% python3 -q
>>> import numpy as np
>>> np.set_printoptions(suppress=True, linewidth=120)
>>> X = np.loadtxt("run17.csv", delimiter=",")
>>> print(X.round(1) + 0)
[[ 0.2  0.1 -0.1  0.1 -0.1  0.1  0.   0.2  0.   0.2  0.1 -0.1]
 [ 0.1  0.5 -0.2 -0.1 -0.1  0.  -0.1  0.2 -0.3  0.  -0.2 -0.1]
 [-0.1 -0.2  0.4  0.2 -0.2  0.   0.  -0.2 -0.1  0.  -0.1  0.1]
 [ 0.1 -0.1  0.2  0.4 -0.1  0.   0.1  0.1 -0.1  0.3  0.1  0.2]
 [-0.1 -0.1 -0.2 -0.1  0.6  0.   0.1  0.1  0.1 -0.1  0.2  0.3]
 [ 0.1  0.   0.   0.   0.   0.   0.   0.1  0.   0.1  0.   0. ]
 [ 0.  -0.1  0.   0.1  0.1  0.   0.1  0.   0.1  0.1  0.1  0.1]
 [ 0.2  0.2 -0.2  0.1  0.1  0.1  0.   0.2  0.   0.2  0.1  0. ]
 [ 0.  -0.3 -0.1 -0.1  0.1  0.   0.1  0.   0.5  0.   0.2 -0.3]
 [ 0.2  0.   0.   0.3 -0.1  0.1  0.1  0.2  0.   0.3  0.1  0. ]
 [ 0.1 -0.2 -0.1  0.1  0.2  0.   0.1  0.1  0.2  0.1  0.2  0. ]
 [-0.1 -0.1  0.1  0.2  0.3  0.   0.1  0.  -0.3  0.   0.   0.6]]
>>> print([round(float(x), 1) for x in np.linalg.svd(X, compute_uv=False)[:3]])
[1.0, 1.0, 1.0]
>>> x = np.array([-1, -1, 2, -2, 1, 2, -1, -3, -1, -3, 0, 3])
>>> print(np.round(X @ np.ones(12), 1))
[ 0.8 -0.3 -0.2  1.2  0.7  0.3  0.6  0.9  0.1  1.3  0.9  0.8]
>>> print((X @ x).argmax())
11
>>> print(np.round(X @ x, 1))
[-2.5 -1.   1.4 -1.1  1.2 -0.8 -0.2 -1.9 -0.7 -2.3 -1.1  2.2]
>>> print(np.round((X * x).sum(axis=1), 1))
[-2.5 -1.   1.4 -1.1  1.2 -0.8 -0.2 -1.9 -0.7 -2.3 -1.1  2.2]
>>> print(np.sign((X @ x).round(6)))
[-1. -1.  1. -1.  1. -1. -1. -1. -1. -1. -1.  1.]
>>> x = np.array([3, 4, 5, 4, 2, 3, 2, 1, 2, 5, 5, 4])
>>> print(np.round(X @ x, 1))
[ 2.7 -1.3  1.   5.1  1.   0.9  2.   2.6 -0.6  4.8  2.4  3.1]
>>> print(np.round((x - X @ x) @ (X @ x), 1))
-0.0
>>> print(np.round(np.linalg.eigvalsh(2 * X - np.eye(12)), 1))
[-1. -1. -1. -1. -1. -1. -1. -1.  1.  1.  1.  1.]
>>> mat = np.loadtxt("test18.csv", delimiter=",")
>>> print(mat)
[[-13.8 -10.5 -13.7  -3.3  -7.8   6.6   2.2   9.3]
 [ -8.1  -1.1   7.7  -6.   23.7  -3.4  -1.5  -2.8]
 [ -0.3   0.7  -1.7   4.9  -1.9  -1.6   2.6   6.5]
 [ 11.1  -5.4  -3.    1.2  -0.3  -8.6  -9.5  -2.5]
 [ -2.  -10.5  -4.6   1.7 -12.1  -2.2  -1.6   0.7]
 [ 22.2  -9.3  -4.9  -3.   -4.9   4.9  -3.2  -3.3]
 [ -5.7  -3.4  -0.8   5.5   4.    4.3  -5.1  -2.4]
 [ -2.1   0.6  -4.4  -4.4  -1.5  -5.2   6.5   3.8]
 [  3.7   1.8   4.1  -1.8 -12.8   1.2  -2.6  -2.1]
 [  3.7  -0.4   1.    3.3 -19.1   1.8   6.4  -2.4]
 [ 10.   -6.9  -4.1  -1.1  -0.5  -1.2   0.2  14.5]
 [ 12.7  -5.3  -4.9  -2.9   4.6  -3.3  -0.9   8.2]
 [ -3.8  -4.9   6.6   2.7  17.9   3.4  -1.5   1.2]
 [  2.1   2.3   1.   -2.9  -2.8  -0.9  11.6   9.1]
 [  5.9   3.   -1.6   4.8  -2.6  -0.6   7.1  -4.3]
 [ -6.5  13.    1.2  -7.9   7.2   6.8  -2.4  -7.3]
 [ -2.1 -15.5   9.4 -10.2   2.9  -1.9  -1.8   2.1]
 [ -0.3  -9.   -2.4  -0.7  -3.2   1.    2.6 -16.2]
 [ -5.1  -9.9  -7.6  -5.7  -0.8  -1.8  -2.1  13. ]
 [  3.4   3.8  -4.4  -0.1   5.9   4.1  -0.2 -11.8]
 [  0.7   6.9   0.  -10.2   7.2  -0.8  -8.4  11.4]
 [ -4.4  -2.1  -6.1   3.2 -24.2  -0.5  -3.2   4.8]
 [  7.2   4.1   2.8   2.5   4.3  -3.7   2.3   4.1]
 [-10.4   3.9  -7.6   2.4 -14.1  -4.8   1.9   6.1]
 [  1.8  -3.7  -5.6  -4.3  13.7  -2.1  -6.8  -1.7]
 [  8.2 -10.6   1.8  12.3  -7.4  -1.4  22.6  -2.2]
 [ 10.   -8.9   8.7   5.7 -17.7  -6.6   4.1  11.4]
 [ -3.9   3.3   1.6   5.4  23.   -0.3   2.9  -0.4]
 [  4.6 -13.3  -1.5  -2.6  11.5  -1.1  25.6   2.1]
 [-22.5  -2.8   4.5  -2.  -11.1   0.1   7.2   3. ]
 [  7.3  -6.7   6.7   4.2   2.8   5.3  20.5   0.6]
 [ -8.3  10.9   3.7  -9.7   6.4  -3.4   1.2   0.8]
 [ -3.8   7.9   2.4  -8.2   3.8  -3.3 -13.5  -4.3]
 [ -0.2  12.7   1.    6.4 -13.5   1.3  12.8 -24.8]
 [ -9.2   0.7  -5.5  -3.1   8.5  -2.2  -9.5  -4.6]
 [  7.6  15.6   8.2  -1.7 -13.7  14.6   1.9  -2.2]
 [ 16.4   1.9   4.6  -6.4  -0.5   2.3  -1.8  -1.9]
 [  6.4   2.4   1.5   2.9   3.2   1.8   9.3   8.2]
 [ 18.    2.   -3.6   1.4   1.4  -3.    0.  -14. ]]
>>> gram = np.cov(mat, rowvar=False)
>>> print(np.argwhere(np.triu(np.abs(np.corrcoef(mat.T)) > 0.8, 1)))
[]
>>> print(np.median(mat, axis=0))
[ 0.7 -0.4  0.  -1.1 -0.5 -0.9  0.2  0.6]
>>> print(np.round(np.corrcoef(mat.T), 1) + 0)
[[ 1.  -0.1  0.1  0.2 -0.1  0.   0.1 -0.1]
 [-0.1  1.   0.2 -0.1  0.   0.2 -0.2 -0.3]
 [ 0.1  0.2  1.   0.   0.1  0.1  0.2 -0.1]
 [ 0.2 -0.1  0.   1.  -0.3  0.   0.5 -0.2]
 [-0.1  0.   0.1 -0.3  1.  -0.1 -0.1  0. ]
 [ 0.   0.2  0.1  0.  -0.1  1.   0.1 -0.2]
 [ 0.1 -0.2  0.2  0.5 -0.1  0.1  1.   0. ]
 [-0.1 -0.3 -0.1 -0.2  0.  -0.2  0.   1. ]]
>>> print(gram.shape)
(8, 8)
>>> print(np.round(np.linalg.eigvalsh(gram)[::-1], 1))
[130.5  88.3  83.6  66.8  40.4  21.9  17.5  13.7]
>>> print(gram.round(1))
[[ 81.1  -6.9   3.8   9.2  -6.5   0.3   8.3  -6.6]
 [ -6.9  56.6   7.8  -4.9   2.    7.5 -11.5 -19.1]
 [  3.8   7.8  27.3  -0.4   7.7   2.8   7.9  -4. ]
 [  9.2  -4.9  -0.4  27.1 -17.7   0.1  20.1  -6.5]
 [ -6.5   2.    7.7 -17.7 118.6  -4.1 -13.1  -3.2]
 [  0.3   7.5   2.8   0.1  -4.1  18.    4.4  -7.2]
 [  8.3 -11.5   7.9  20.1 -13.1   4.4  69.1  -0.9]
 [ -6.6 -19.1  -4.   -6.5  -3.2  -7.2  -0.9  65.2]]
>>> print(np.round(mat.std(axis=0), 1))
[ 8.9  7.4  5.2  5.1 10.8  4.2  8.2  8. ]
>>> r0, g = mat[8], mat[1]
>>> print(round(float(r0 @ g), 1))
-287.2
>>> pr = (r0 @ g) / (r0 @ r0) * r0
>>> print(np.linalg.matrix_rank(np.outer(r0, g)))
1
>>> print(np.round(g - pr, 1))
[-3.1  1.3 13.2 -8.4  6.5 -1.8 -5.  -5.6]
>>> print(round(float((g - pr) @ r0), 1))
-0.0
>>> x = np.array([1, 3, 0, 1, 3, 2, 2, 5])
>>> target = mat @ x
>>> c, lr = np.zeros(8), 1 / np.linalg.norm(mat, 2) ** 2
>>> for i in range(30):
...     c -= lr * mat.T @ (mat @ c - target)
...     if i % 5 == 0: print(i, round(np.linalg.norm(mat @ c - target), 1))
... 
0 179.5
5 44.9
10 18.7
15 9.3
20 4.9
25 2.7
>>> print(round(float(np.linalg.cond(mat)), 1))
3.0
>>> cen = (mat - mat.mean(axis=0)) / mat.std(axis=0)
>>> print(np.round(cen.std(axis=0), 1))
[1. 1. 1. 1. 1. 1. 1. 1.]
>>> c = np.linalg.lstsq(np.delete(cen, 6, axis=1), cen[:, 6])[0]
>>> print(round(float(1 - np.var(cen[:, 6] - np.delete(cen, 6, axis=1) @ c)), 1))
0.3
>>> x = np.array([0, 0, 2, 1, 1, 2, -3, 3])
>>> target = mat @ x
>>> print(np.round(np.linalg.pinv(mat) @ mat, 1) + 0)
[[1. 0. 0. 0. 0. 0. 0. 0.]
 [0. 1. 0. 0. 0. 0. 0. 0.]
 [0. 0. 1. 0. 0. 0. 0. 0.]
 [0. 0. 0. 1. 0. 0. 0. 0.]
 [0. 0. 0. 0. 1. 0. 0. 0.]
 [0. 0. 0. 0. 0. 1. 0. 0.]
 [0. 0. 0. 0. 0. 0. 1. 0.]
 [0. 0. 0. 0. 0. 0. 0. 1.]]
>>> print(np.round(np.linalg.lstsq(mat, target)[0], 1) + 0)
[ 0.  0.  2.  1.  1.  2. -3.  3.]
>>> rng = np.random.default_rng(96836)
>>> target = target + 0.3 * rng.normal(size=39)
>>> print(target.round(1))
[  -4.1   22.4    8.2   -0.5  -16.9   -8.1   24.4  -33.3   -2.3  -36.7   30.9   12.9   48.3  -13.3  -35.9    0.3   19.5
  -63.    20.3  -29.5   54.6  -10.2   10.6  -23.9    9.   -69.3   14.1   21.1  -67.1  -16.1  -29.5   -4.    21.2 -115.3
    4.    18.2    6.9    9.6  -52.4]
>>> c, *_ = np.linalg.lstsq(mat, target)
>>> print(c.round(1) + 0)
[ 0.  0.  2.  1.  1.  2. -3.  3.]
>>> print(np.round(mat.T @ (target - mat @ c), 1) + 0)
[0. 0. 0. 0. 0. 0. 0. 0.]
>>> print(np.round(np.linalg.norm(target - mat @ c), 1))
1.6
>>> print([round(float(np.linalg.norm(np.linalg.solve(mat.T @ mat + lam * np.eye(8), mat.T @ target))), 2) for lam in (0, 1, 10, 100)])
[5.29, 5.29, 5.24, 4.8]
>>> print(c.round())
[ 0.  0.  2.  1.  1.  2. -3.  3.]
>>> K = np.loadtxt("sample10.csv", delimiter=",")
>>> print(K)
[[ 0.1  0.6 -1.3  0.8]
 [ 1.3 -1.6 -1.3 -1.8]
 [ 0.3 -0.1  2.2  0.4]
 [-0.4 -0.4  0.4  1.3]
 [-1.1 -2.2 -0.9  2.3]
 [ 0.7  1.5 -0.3  0.2]
 [ 1.  -0.2  2.4  0.2]
 [-0.6  1.4 -0.1 -0.2]
 [ 0.8 -0.1  0.   0.1]
 [-1.1 -1.2  0.2  1.7]
 [ 0.   1.4  1.9  0.6]
 [-1.1 -0.5  0.  -1.6]]
>>> cen = mat - mat.mean(axis=0)
>>> vecs = np.linalg.svd(cen)[2][:5]
>>> A2 = cen - cen @ vecs.T @ vecs
>>> print(round(float(np.linalg.norm(A2) / np.linalg.norm(cen)), 1))
0.3
>>> print(np.round(A2.std(axis=0), 1))
[0.4 1.8 4.1 3.7 0.7 3.8 1.5 0.9]
>>> cen = mat - mat.mean(axis=0)
>>> U, sigma, Vh = np.linalg.svd(cen, full_matrices=False)
>>> print(np.searchsorted(np.cumsum(sigma ** 2) / (sigma ** 2).sum(), 0.9) + 1)
6
>>> print(np.round(Vh[0] * np.sign(Vh[0, np.abs(Vh[0]).argmax()]), 1) + 0)
[-0.2  0.1  0.  -0.2  0.9  0.  -0.3  0. ]
>>> print(np.round(np.abs(Vh[-1]), 1) + 0)
[0.  0.1 0.1 0.6 0.1 0.7 0.3 0.1]
>>> print((np.sign(U[:, 0]) == np.sign(U[0, 0])).astype(int))
[1 0 1 0 1 1 0 1 1 1 1 0 0 1 1 0 0 1 0 0 0 1 0 1 0 1 1 0 0 1 1 0 0 1 0 1 1 1 1]
>>> print(np.round(cen.mean(axis=0), 1) + 0)
[0. 0. 0. 0. 0. 0. 0. 0.]
>>> print(np.round(sigma ** 2 / (sigma ** 2).sum(), 1) + 0)
[0.3 0.2 0.2 0.1 0.1 0.  0.  0. ]
>>> A2 = np.array([[1, 2, 1, 0, 2, 1, 0, 0, 1, 0, 0, 1],
...     [2, 1, 1, 1, 2, 1, 1, 1, 2, 2, 0, 1],
...     [2, 2, 1, 1, 2, 2, 2, 1, 0, 1, 0, 2],
...     [2, 2, 0, 0, 2, 2, 0, 0, 0, 1, 0, 2],
...     [0, 0, 0, 2, 2, 0, 2, 1, 0, 0, 2, 2],
...     [1, 0, 0, 1, 2, 1, 2, 1, 2, 1, 1, 2],
...     [2, 0, 1, 1, 1, 2, 1, 0, 1, 1, 1, 0],
...     [0, 0, 1, 2, 1, 2, 2, 2, 2, 1, 1, 1],
...     [2, 2, 1, 2, 0, 2, 1, 0, 1, 2, 0, 2],
...     [1, 1, 1, 2, 2, 1, 1, 1, 1, 2, 2, 1],
...     [0, 2, 2, 0, 0, 1, 0, 1, 0, 2, 0, 1],
...     [1, 1, 1, 1, 2, 2, 0, 2, 2, 1, 0, 0]])
>>> W0 = A2.T @ A2
>>> print(W0)
[[24 18 11 14 22 23 13  8 14 18  5 18]
 [18 23 13 10 18 20  8  8  9 17  2 18]
 [11 13 12 10 12 15  8  9 10 14  4 10]
 [14 10 10 21 19 18 18 13 15 16 12 17]
 [22 18 12 19 34 24 19 16 19 18 12 23]
 [23 20 15 18 24 29 16 14 18 21  7 20]
 [13  8  8 18 19 16 20 12 13 13 11 18]
 [ 8  8  9 13 16 14 12 14 13 12  7 11]
 [14  9 10 15 19 18 13 13 20 15  7 12]
 [18 17 14 16 18 21 13 12 15 22  7 17]
 [ 5  2  4 12 12  7 11  7  7  7 11  9]
 [18 18 10 17 23 20 18 11 12 17  9 25]]
>>> w, vecs = np.linalg.eigh(W0)
>>> x = np.array([3, 4, 5, 3, 0, 1, 3, 3, 5, 5, 0, 5])
>>> print(round(float(x @ W0 @ x / (x @ x)), 1), np.round(w[0], 1), round(float(w[-1]), 1))
127.6 0.0 181.9
>>> print((np.sign(vecs[:, -1].round(6)) == np.sign(vecs[0, -1].round(6))).astype(int))
[1 1 1 1 1 1 1 1 1 1 1 1]
>>> r0, g = W0[8], W0[7]
>>> print(r0 @ r0)
2443
>>> pr = (r0 @ g) / (r0 @ r0) * r0
>>> print(np.round(np.linalg.norm(r0 + g) ** 2 + np.linalg.norm(r0 - g) ** 2, 1))
8192.0
>>> print(np.outer(r0, g))
[[112 112 126 182 224 196 168 196 182 168  98 154]
 [ 72  72  81 117 144 126 108 126 117 108  63  99]
 [ 80  80  90 130 160 140 120 140 130 120  70 110]
 [120 120 135 195 240 210 180 210 195 180 105 165]
 [152 152 171 247 304 266 228 266 247 228 133 209]
 [144 144 162 234 288 252 216 252 234 216 126 198]
 [104 104 117 169 208 182 156 182 169 156  91 143]
 [104 104 117 169 208 182 156 182 169 156  91 143]
 [160 160 180 260 320 280 240 280 260 240 140 220]
 [120 120 135 195 240 210 180 210 195 180 105 165]
 [ 56  56  63  91 112  98  84  98  91  84  49  77]
 [ 96  96 108 156 192 168 144 168 156 144  84 132]]
>>> print(round((g - pr) @ r0, 1))
-0.0
>>> print(np.round(g - pr, 1))
[-3.4  0.7  0.9  0.8  0.6 -0.6  1.4  3.4 -3.2 -0.2  1.3  1.3]
>>> w, vecs = np.linalg.eigh(W0)
>>> print(np.round(np.linalg.svd(W0, compute_uv=False), 1) + 0)
[181.9  26.7  14.4  10.5   7.8   4.7   3.6   2.1   1.7   1.4   0.1   0. ]
>>> print(np.round(vecs @ np.diag(w) @ vecs.T, 1))
[[24. 18. 11. 14. 22. 23. 13.  8. 14. 18.  5. 18.]
 [18. 23. 13. 10. 18. 20.  8.  8.  9. 17.  2. 18.]
 [11. 13. 12. 10. 12. 15.  8.  9. 10. 14.  4. 10.]
 [14. 10. 10. 21. 19. 18. 18. 13. 15. 16. 12. 17.]
 [22. 18. 12. 19. 34. 24. 19. 16. 19. 18. 12. 23.]
 [23. 20. 15. 18. 24. 29. 16. 14. 18. 21.  7. 20.]
 [13.  8.  8. 18. 19. 16. 20. 12. 13. 13. 11. 18.]
 [ 8.  8.  9. 13. 16. 14. 12. 14. 13. 12.  7. 11.]
 [14.  9. 10. 15. 19. 18. 13. 13. 20. 15.  7. 12.]
 [18. 17. 14. 16. 18. 21. 13. 12. 15. 22.  7. 17.]
 [ 5.  2.  4. 12. 12.  7. 11.  7.  7.  7. 11.  9.]
 [18. 18. 10. 17. 23. 20. 18. 11. 12. 17.  9. 25.]]
>>> print(w.sum(), np.trace(W0))
255.0 255
>>> print(np.round(vecs.T @ W0 @ vecs, 1) + 0)
[[  0.    0.    0.    0.    0.    0.    0.    0.    0.    0.    0.    0. ]
 [  0.    0.1   0.    0.    0.    0.    0.    0.    0.    0.    0.    0. ]
 [  0.    0.    1.4   0.    0.    0.    0.    0.    0.    0.    0.    0. ]
 [  0.    0.    0.    1.7   0.    0.    0.    0.    0.    0.    0.    0. ]
 [  0.    0.    0.    0.    2.1   0.    0.    0.    0.    0.    0.    0. ]
 [  0.    0.    0.    0.    0.    3.6   0.    0.    0.    0.    0.    0. ]
 [  0.    0.    0.    0.    0.    0.    4.7   0.    0.    0.    0.    0. ]
 [  0.    0.    0.    0.    0.    0.    0.    7.8   0.    0.    0.    0. ]
 [  0.    0.    0.    0.    0.    0.    0.    0.   10.5   0.    0.    0. ]
 [  0.    0.    0.    0.    0.    0.    0.    0.    0.   14.4   0.    0. ]
 [  0.    0.    0.    0.    0.    0.    0.    0.    0.    0.   26.7   0. ]
 [  0.    0.    0.    0.    0.    0.    0.    0.    0.    0.    0.  181.9]]
>>> print(np.abs(vecs[:, -1]).round(6).argmax())
4
>>> print(np.round(np.abs(vecs[:, -1]), 1))
[0.3 0.3 0.2 0.3 0.4 0.4 0.3 0.2 0.3 0.3 0.1 0.3]
>>> print(np.round(np.linalg.eigvalsh(W0 + -2 * np.eye(12)), 1))
[ -2.   -1.9  -0.6  -0.3   0.1   1.6   2.7   5.8   8.5  12.4  24.7 179.9]
>>> blk = np.stack([mat, 3 * mat, mat[::-1]])
>>> print(np.round(np.linalg.norm(blk, axis=(1, 2)), 1))
[133.7 401.2 133.7]
>>> A2 = W0 / np.linalg.norm(W0, axis=1, keepdims=True)
>>> gram = A2 @ A2.T
>>> print(np.argwhere(np.triu(np.abs(gram) > 0.95, 1)))
[[ 0  1]
 [ 0  2]
 [ 0  4]
 [ 0  5]
 [ 0  8]
 [ 0  9]
 [ 0 11]
 [ 1  2]
 [ 1  5]
 [ 1  9]
 [ 1 11]
 [ 2  3]
 [ 2  4]
 [ 2  5]
 [ 2  7]
 [ 2  8]
 [ 2  9]
 [ 2 11]
 [ 3  4]
 [ 3  5]
 [ 3  6]
 [ 3  7]
 [ 3  8]
 [ 3  9]
 [ 3 10]
 [ 3 11]
 [ 4  5]
 [ 4  6]
 [ 4  7]
 [ 4  8]
 [ 4  9]
 [ 4 11]
 [ 5  6]
 [ 5  7]
 [ 5  8]
 [ 5  9]
 [ 5 11]
 [ 6  7]
 [ 6  8]
 [ 6 10]
 [ 6 11]
 [ 7  8]
 [ 7  9]
 [ 7 11]
 [ 8  9]
 [ 8 11]
 [ 9 11]]
>>> print(gram.round(1))
[[1.  1.  1.  0.9 1.  1.  0.9 0.9 1.  1.  0.9 1. ]
 [1.  1.  1.  0.9 0.9 1.  0.9 0.9 0.9 1.  0.8 1. ]
 [1.  1.  1.  1.  1.  1.  0.9 1.  1.  1.  0.9 1. ]
 [0.9 0.9 1.  1.  1.  1.  1.  1.  1.  1.  1.  1. ]
 [1.  0.9 1.  1.  1.  1.  1.  1.  1.  1.  0.9 1. ]
 [1.  1.  1.  1.  1.  1.  1.  1.  1.  1.  0.9 1. ]
 [0.9 0.9 0.9 1.  1.  1.  1.  1.  1.  0.9 1.  1. ]
 [0.9 0.9 1.  1.  1.  1.  1.  1.  1.  1.  0.9 1. ]
 [1.  0.9 1.  1.  1.  1.  1.  1.  1.  1.  0.9 1. ]
 [1.  1.  1.  1.  1.  1.  0.9 1.  1.  1.  0.9 1. ]
 [0.9 0.8 0.9 1.  0.9 0.9 1.  0.9 0.9 0.9 1.  0.9]
 [1.  1.  1.  1.  1.  1.  1.  1.  1.  1.  0.9 1. ]]
>>> print(gram[6].round(1))
[0.9 0.9 0.9 1.  1.  1.  1.  1.  1.  0.9 1.  1. ]
>>> print((np.abs(gram) > 0.9).astype(int))
[[1 1 1 1 1 1 1 1 1 1 0 1]
 [1 1 1 0 1 1 0 0 1 1 0 1]
 [1 1 1 1 1 1 1 1 1 1 0 1]
 [1 0 1 1 1 1 1 1 1 1 1 1]
 [1 1 1 1 1 1 1 1 1 1 1 1]
 [1 1 1 1 1 1 1 1 1 1 0 1]
 [1 0 1 1 1 1 1 1 1 1 1 1]
 [1 0 1 1 1 1 1 1 1 1 1 1]
 [1 1 1 1 1 1 1 1 1 1 1 1]
 [1 1 1 1 1 1 1 1 1 1 0 1]
 [0 0 0 1 1 0 1 1 1 0 1 1]
 [1 1 1 1 1 1 1 1 1 1 1 1]]
>>> print((gram - 2 * np.eye(12)).round(6).argmax(axis=1))
[ 5  0  9  6 11  9  3  8  7  2  6  4]
